$ ipython --no-banner

In [1]: import numpy as np

In [2]: import numpy.linalg as la

In [3]: np.set_printoptions(suppress=True, linewidth=160)

In [4]: K = np.load("arr.npy")

In [5]: K
Out[5]: 
array([[ 5,  5,  5,  5],
       [ 5, 10, 10, 10],
       [ 5, 10, 15, 15],
       [ 5, 10, 15, 20]])

In [6]: # symmetric, so the eigenvalues are real

In [7]: A2 = np.array([[2, 3, 0], [3, 3, 2], [3, 2, 3], [2, 2, 1]])

In [8]: la.matrix_rank(K @ A2)
Out[8]: np.int64(3)

In [9]: low = la.cholesky(K)

In [10]: np.round(low @ low.T, 3)
Out[10]: 
array([[ 5.,  5.,  5.,  5.],
       [ 5., 10., 10., 10.],
       [ 5., 10., 15., 15.],
       [ 5., 10., 15., 20.]])

In [11]: la.eigvalsh(K).min() > 0
Out[11]: np.True_

In [12]: np.round(np.diag(low) ** 2, 3)
Out[12]: array([5., 5., 5., 5.])

In [13]: A2 = np.array([[3, 4, 5], [1, -3, 2], [-3, -5, -1]])

In [14]: M = A2 + A2.T

In [15]: M
Out[15]: 
array([[ 6,  5,  2],
       [ 5, -6, -3],
       [ 2, -3, -2]])

In [16]: # equal to its transpose

In [17]: A2 = la.inv(M)

In [18]: (np.abs(A2) > 1e-9).astype(int)
Out[18]: 
array([[1, 1, 1],
       [1, 1, 1],
       [1, 1, 1]])

In [19]: A2.round(3)
Out[19]: 
array([[ 0.094,  0.125, -0.094],
       [ 0.125, -0.5  ,  0.875],
       [-0.094,  0.875, -1.906]])

In [20]: round(float(la.cond(M)), 3)
Out[20]: 22.082

In [21]: round(la.slogdet(M)[0], 3)
Out[21]: np.float64(1.0)

In [22]: F = np.load("layer19.npy")

In [23]: F
Out[23]: 
array([[ 1.374, -2.065,  2.136],
       [ 3.557, -5.032,  5.52 ],
       [ 0.741, -1.019,  0.976],
       [ 0.04 , -0.009,  0.009],
       [-2.113,  2.994, -3.265],
       [ 2.002, -3.045,  3.388],
       [-2.848,  3.91 , -4.402],
       [-0.658,  0.985, -1.156],
       [-2.842,  4.016, -4.395],
       [ 2.062, -3.007,  3.404],
       [ 2.042, -3.083,  3.354],
       [ 1.356, -2.056,  2.16 ],
       [ 2.813, -3.929,  4.434],
       [-0.661,  1.057, -1.147],
       [-1.289,  1.939, -2.248],
       [-2.08 ,  3.003, -3.201],
       [ 2.829, -3.891,  4.446],
       [ 3.505, -4.979,  5.553],
       [-1.392,  2.06 , -2.236]])

In [24]: G = np.cov(F, rowvar=False)

In [25]: np.median(F, axis=0)
Out[25]: array([ 0.741, -1.019,  0.976])

In [26]: np.round(np.polyfit(F[:, 2], F[:, 0], 1), 3)
Out[26]: array([0.632, 0.001])

In [27]: F.shape
Out[27]: (19, 3)

In [28]: np.round(F.mean(axis=0), 3)
Out[28]: array([ 0.444, -0.64 ,  0.702])

In [29]: np.round(la.svd(F, compute_uv=False), 3)
Out[29]: array([21.953,  0.266,  0.243])

In [30]: np.unravel_index(np.abs(F).argmax(), F.shape)
Out[30]: (np.int64(17), np.int64(2))

In [31]: np.round(F.sum(axis=0), 3)
Out[31]: array([  8.438, -12.151,  13.33 ])

In [32]: m1 = np.load("mat.npy")

In [33]: m1
Out[33]: 
array([[13, -1, -3],
       [ 0, 10, -2],
       [-3, -3,  8]])

In [34]: T = np.stack([m1, -2 * m1, m1[::-1]])

In [35]: la.matrix_rank(T)
Out[35]: array([3, 3, 3])

In [36]: np.round(la.norm(T, axis=(1, 2)), 3)
Out[36]: array([19.105, 38.21 , 19.105])

In [37]: w, V = la.eig(m1)

In [38]: np.round(m1 @ V[:, 0] - w[0] * V[:, 0], 3) + 0
Out[38]: array([0., 0., 0.])

In [39]: w.round(3)
Out[39]: array([ 5.36 , 14.488, 11.153])

In [40]: proj = np.triu(np.array([[1, 1, -1], [0, 2, 1], [-2, -2, -2]]), 1) + np.eye(3)

In [41]: A2 = proj @ m1 @ la.inv(proj)

In [42]: np.round(np.poly(A2), 3)
Out[42]: array([   1.,  -31.,  299., -866.])

In [43]: A2 = np.array([[-2, 3], [4, 4]])

In [44]: W2 = np.kron(A2, m1)

In [45]: la.matrix_rank(W2)
Out[45]: np.int64(6)

In [46]: q = m1.astype(float).copy()

In [47]: for j in range(3):
    ...:     q[:, j] -= q[:, :j] @ (q[:, :j].T @ q[:, j])
    ...:     q[:, j] /= la.norm(q[:, j])
    ...: 

In [48]: np.round(q.T @ q, 3) + 0
Out[48]: 
array([[1., 0., 0.],
       [0., 1., 0.],
       [0., 0., 1.]])

In [49]: q.round(3)
Out[49]: 
array([[ 0.974, -0.068,  0.214],
       [ 0.   ,  0.954,  0.3  ],
       [-0.225, -0.293,  0.929]])

In [50]: J = np.array([[1.4, 0.6, -1.3],
    ...:     [0.0, -2.2, -0.8],
    ...:     [0.8, -1.5, 0.2],
    ...:     [0.6, 0.5, -0.2]])

In [51]: J
Out[51]: 
array([[ 1.4,  0.6, -1.3],
       [ 0. , -2.2, -0.8],
       [ 0.8, -1.5,  0.2],
       [ 0.6,  0.5, -0.2]])

In [52]: A2 = np.c_[J[:, :1] @ np.array([[-3]]), np.array([2, 2, -1, 1])]

In [53]: A2.round(3)
Out[53]: 
array([[-4.2,  2. ],
       [ 0. ,  2. ],
       [-2.4, -1. ],
       [-1.8,  1. ]])

In [54]: la.matrix_rank(A2)
Out[54]: np.int64(2)

In [55]: np.round(la.norm(A2 - J @ la.lstsq(J, A2)[0], axis=0), 3) + 0
Out[55]: array([0.   , 0.912])

In [56]: np.round(la.norm(la.qr(J)[0].T @ A2, axis=0) ** 2 / ((A2 ** 2).sum(axis=0) + 1e-12), 3)
Out[56]: array([1.   , 0.917])

In [57]: X = np.array([[5, 2, 5, 2], [4, 1, 4, 1], [5, 2, 5, 2], [4, 1, 4, 1]])

In [58]: X
Out[58]: 
array([[5, 2, 5, 2],
       [4, 1, 4, 1],
       [5, 2, 5, 2],
       [4, 1, 4, 1]])

In [59]: # columns 0 and 2 are equal

In [60]: left, sig, VT = la.svd(X)

In [61]: V = VT[:(sig > 1e-8).sum()]

In [62]: rng = np.random.default_rng(93715)

In [63]: vec = X[3] + -1 * X[0] + rng.integers(2) * np.eye(4)[2]

In [64]: vec
Out[64]: array([-1., -1., -1., -1.])

In [65]: np.round(np.diag(V.T @ V), 3)
Out[65]: array([0.5, 0.5, 0.5, 0.5])

In [66]: np.allclose(V.T @ V @ vec, vec)
Out[66]: True

In [67]: A = np.loadtxt("block6.csv", delimiter=",")

In [68]: A
Out[68]: 
array([[ 1.,  1., -1., -1.,  1.,  1., -1., -1.],
       [ 1., -1.,  1., -1.,  1., -1.,  1., -1.],
       [ 1., -1., -1.,  1., -1.,  1.,  1., -1.]])

In [69]: A2 = A / np.sqrt((A ** 2).mean(axis=1, keepdims=True))

In [70]: la.matrix_rank(A2) == la.matrix_rank(A)
Out[70]: np.True_

In [71]: A2[0]
Out[71]: array([ 1.,  1., -1., -1.,  1.,  1., -1., -1.])

In [72]: A2 = A + rng.integers(-2, 3, (3, 2)) @ rng.integers(-2, 3, (2, 8))

In [73]: A2
Out[73]: 
array([[ 2.,  0.,  2.,  1., -1.,  5., -5., -4.],
       [ 1., -3.,  5.,  3., -3.,  5., -3., -5.],
       [-1., -3.,  1.,  5., -5.,  5.,  1., -3.]])

In [74]: np.abs(A2 - A).sum(axis=1)
Out[74]: array([20., 28., 20.])
